$ python -q
>>> import numpy as np
>>> np.set_printoptions(suppress=True, linewidth=160)
>>> rd = lambda a: np.round(a, 1) + 0
>>> X = np.load("a.npy")
>>> X
array([[ 3., -2., -2.,  0.],
       [ 1., -2.,  3.,  0.],
       [ 3.,  2.,  3.,  0.],
       [ 0.,  0.,  0., -3.]])
>>> # 2 blocks once reordered
>>> rng = np.random.default_rng(821)
>>> labels = rng.permutation(4)
>>> labels
array([0, 2, 3, 1])
>>> out = X[labels][:, labels]
>>> np.diag(out)
array([ 3.,  3., -3., -2.])
>>> np.trace(out)
np.float64(1.0)
>>> proj = np.triu(np.array([[0, 2, -1, 1], [1, 0, -2, -1], [0, -2, 0, 0], [1, 1, 2, -2]]), 1) + np.eye(4)
>>> out = proj @ X @ np.linalg.inv(proj)
>>> rd(np.linalg.det(out))
np.float64(192.0)
>>> proj @ X - X @ proj
array([[ -1., -12.,   2.,  -8.],
       [ -6.,  -6.,  -9.,   0.],
       [  0.,  -6.,   7.,  -1.],
       [  0.,   0.,   0.,   0.]])
>>> np.trace(out), np.trace(X)
(np.float64(1.0), np.float64(1.0))
>>> print(np.linalg.matrix_rank(out))
4
>>> rd(np.poly(out))
array([  1.,  -1., -13.,  61., 192.])
>>> vec = np.array([1, 1, 1, 1])
>>> (X * vec).sum(axis=1)
array([-1.,  2.,  8., -3.])
>>> X @ np.eye(4)[2]
array([-2.,  3.,  3.,  0.])
>>> X @ vec
array([-1.,  2.,  8., -3.])
>>> vec = np.array([1, 0, 2, 2])
>>> rhs = X @ vec
>>> b, lr = np.zeros(4), 1 / np.linalg.norm(X, 2) ** 2
>>> for i in range(300):
...     b -= lr * X.T @ (X @ b - rhs)
...     if i % 50 == 0: print(i, round(np.linalg.norm(X @ b - rhs), 1))
... 
0 4.1
50 0.0
100 0.0
150 0.0
200 0.0
250 0.0
>>> rd(b)
array([1., 0., 2., 2.])
>>> out = X + rng.integers(-2, 3, (4, 2)) @ rng.integers(-2, 3, (2, 4))
>>> print(out)
[[ 3. -2. -1.  2.]
 [ 0.  0.  1. -1.]
 [ 5. -2.  6.  0.]
 [-1.  2.  0.  0.]]
>>> np.abs(out - X).sum(axis=1)
array([3., 6., 9., 6.])
>>> out - X
array([[ 0.,  0.,  1.,  2.],
       [-1.,  2., -2., -1.],
       [ 2., -4.,  3.,  0.],
       [-1.,  2.,  0.,  3.]])
>>> W0, _ = np.linalg.qr(np.array([[0.0, 0.1, -1.2, -0.8],
...     [0.0, 1.5, -0.3, 0.6],
...     [-0.8, 0.4, -0.6, -0.6],
...     [1.2, -0.2, -1.0, 0.2]]))
>>> rd(W0)
array([[ 0. , -0.1, -0.8, -0.6],
       [ 0. , -1. ,  0.1, -0.1],
       [ 0.6, -0.1, -0.5,  0.6],
       [-0.8, -0.1, -0.4,  0.4]])
>>> vec = np.array([-2, -3, 3, -1])
>>> rd(np.abs(np.linalg.eigvals(W0)))
array([1., 1., 1., 1.])
>>> rd(W0.T @ (W0 @ vec))
array([-2., -3.,  3., -1.])
>>> rd(np.sort(np.abs(np.degrees(np.angle(np.linalg.eigvals(W0))))))
array([  0. , 123.2, 123.2, 180. ])
>>> rd(np.linalg.det(W0))
np.float64(-1.0)
>>> [p for p in range(1, 25) if np.allclose(np.linalg.matrix_power(W0, p), np.eye(4))]
[]
